>>> import numpy as np
>>> from numpy import linalg as LA
>>> np.set_printoptions(precision=2, suppress=True, linewidth=140)
>>> def tidy(a):
...     return np.round(a, 2) + 0
... 
>>> mat = np.load("x.npy")
>>> print(mat)
[[ -8.49  -0.88   6.82  -4.31   3.91  -3.5    2.26   3.71   1.23   3.38  15.68]
 [  4.57  -6.78 -11.72   4.32 -10.31  -0.19   3.72   4.99  15.41  -0.72  -1.88]
 [ -4.41  -6.31  -3.21  -0.08  -6.4   -6.23   6.93   6.72  16.92   5.48   6.96]
 [  0.98  -4.01  -6.51   0.33  -0.3    3.     4.14   8.59   8.98  -3.91  15.71]
 [ -0.82  -6.27  -4.8    1.5   -7.63  -0.98   0.48   3.53   8.51   0.3    5.8 ]
 [ -5.96  -4.5    2.    -0.28  -7.7   -8.47   2.42  -0.1    9.54   8.41  -3.21]
 [ -6.3   -1.63   4.59  -1.39  -3.59  -8.43   2.91  -0.99   6.29   8.59  -4.26]
 [ -2.79  -6.41  -3.04   0.47  -6.68  -1.97   1.11   4.18   8.8    1.3    8.91]
 [ -2.08  -4.87  -4.41  -0.7   -1.01   0.17   5.2    9.1   11.18  -1.08  17.49]
 [  1.39  -5.19  -7.81   1.01  -2.52   2.71   3.91   8.59  10.59  -3.67  14.59]
 [ -0.28  -6.5   -5.68   2.4  -10.1   -3.58   2.1    2.49  12.19   3.    -1.59]
 [  2.78  -5.6   -7.82   3.39  -9.37  -0.79   1.02   2.02  10.04   0.21  -3.4 ]
 [ -0.86  -3.29  -3.1    0.61  -3.82  -2.51   3.61   3.47   9.17   2.1    2.21]
 [ -2.82  -3.61  -1.8   -1.    -0.75  -0.67   3.48   6.2    7.59   0.09  13.21]
 [  2.7   -7.32  -9.13   3.79 -11.27  -0.63   0.68   2.93  11.61  -0.19  -1.19]
 [ -4.26  -3.91  -0.99  -1.09  -2.31  -4.27   5.7    5.9   11.6    3.79   8.88]
 [ -4.1   -4.01  -0.61   0.2   -6.69  -8.12   5.4    2.01  13.3    7.9   -3.89]
 [ -6.41  -2.4    2.86  -2.7    0.81  -3.87   4.     4.83   6.36   3.6   12.32]
 [ -4.41  -5.79  -0.99   0.4   -8.28  -6.3    2.53   1.99  10.98   5.91   0.82]
 [ -8.29  -0.78   5.92  -4.1    3.57  -5.12   4.9    4.61   5.12   4.97  13.19]
 [ -5.3   -4.92  -0.99  -1.71  -1.7   -3.3    5.51   7.7   11.62   2.58  15.5 ]
 [  0.62  -8.39  -7.79   2.59 -10.09   0.72  -0.49   4.56   9.79  -1.69   8.19]
 [ -2.31  -1.17  -0.12  -0.47  -1.28  -4.2    4.57   2.38   7.9    4.12  -0.18]
 [ -1.71  -7.    -5.26   1.68  -9.48  -4.43   3.61   4.2   14.3    3.69   2.01]
 [  2.12  -6.92  -7.78   3.47 -11.    -0.79  -0.17   1.89   9.79   0.08  -1.72]
 [ -5.26  -5.1    0.32  -0.58  -5.8   -5.49   2.6    2.9    9.39   5.07   5.17]
 [  1.03  -5.62  -6.99   2.6   -8.82  -3.43   4.22   3.57  14.22   2.8   -2.78]
 [ -3.11  -6.8   -3.99   0.41  -6.68  -3.09   3.63   5.99  12.72   2.3    9.71]
 [  1.07  -5.1   -6.46   1.39  -4.43   1.53   2.01   5.73   8.59  -2.31   9.18]
 [ -5.02  -4.48  -0.09  -1.59  -1.69  -2.22   3.03   5.9    7.71   1.6   14.67]
 [ -1.72  -8.91  -7.     1.48  -9.18  -1.43   2.6    7.08  13.96   0.31  12.11]
 [ -0.08  -8.3   -8.28   2.45 -10.11  -2.17   3.7    6.32  15.83   1.2    5.98]
 [ -4.61  -4.49  -0.6   -0.09  -6.41  -7.62   5.32   2.89  13.28   7.28  -0.56]
 [ -0.91  -1.91  -1.31  -0.6    0.6    1.71   0.62   3.7    1.8   -2.12  10.37]
 [  2.68  -7.07 -10.39   2.69  -7.21   1.62   3.57   7.7   13.82  -2.72   9.12]
 [  2.99  -7.41 -10.41   3.4   -9.38   0.6    2.59   5.79  13.56  -1.58   4.21]
 [ -0.01  -8.    -6.5    2.3   -9.8    0.52  -1.42   3.63   8.    -1.41   7.7 ]
 [ -1.35  -2.42  -1.33  -0.94   0.9    2.17   0.47   4.61   1.8   -2.69  13.71]
 [ -4.27  -4.56  -1.91  -0.52  -4.49  -6.39   7.2    5.81  15.32   5.93   4.8 ]
 [ -7.58   0.26   7.2   -3.09   1.07  -7.3    3.18  -0.12   3.08   7.6    1.21]
 [ -2.01  -1.29  -1.4   -0.88   0.6   -3.03   6.49   5.27   9.91   2.69   5.21]
 [  2.09  -6.91  -7.78   3.5  -10.96  -0.77  -0.2    1.9    9.79   0.11  -1.68]
 [ -2.28  -2.4   -0.91  -1.3    1.2    0.88   2.11   5.39   3.92  -1.42  13.96]
 [ -6.32  -1.4    3.33  -2.52   0.48  -6.19   5.81   3.78   8.5    6.09   6.  ]
 [ -3.38  -6.01  -1.77   0.23  -6.43  -2.17   0.16   3.19   6.99   1.61   8.42]
 [  0.6   -0.42  -1.29   0.29  -0.33   0.2    0.89   0.97   1.77  -0.31   0.51]
 [ -1.88  -2.4   -1.41   0.2   -3.5   -4.51   4.43   2.42   9.51   4.32  -1.3 ]
 [  0.97  -8.2   -9.6    2.98 -10.72  -2.52   4.74   6.35  17.6    1.51   3.2 ]
 [  2.33  -8.73 -10.39   3.51 -11.06   0.6    1.38   5.69  13.41  -1.72   5.92]
 [ -7.54   0.08   6.82  -3.66   3.28  -4.51   2.51   1.88   1.2    4.55   9.1 ]]
>>> z = mat[:, 8] > np.median(mat[:, 8])
>>> f = mat[z].mean(axis=0) - mat[~z].mean(axis=0)
>>> print(z.astype(int))
[0 1 1 0 0 0 0 0 1 1 1 1 0 0 1 1 1 0 1 0 1 0 0 1 0 0 1 1 0 0 1 1 1 0 1 1 0 0 1 0 1 0 0 0 0 0 0 1 1 0]
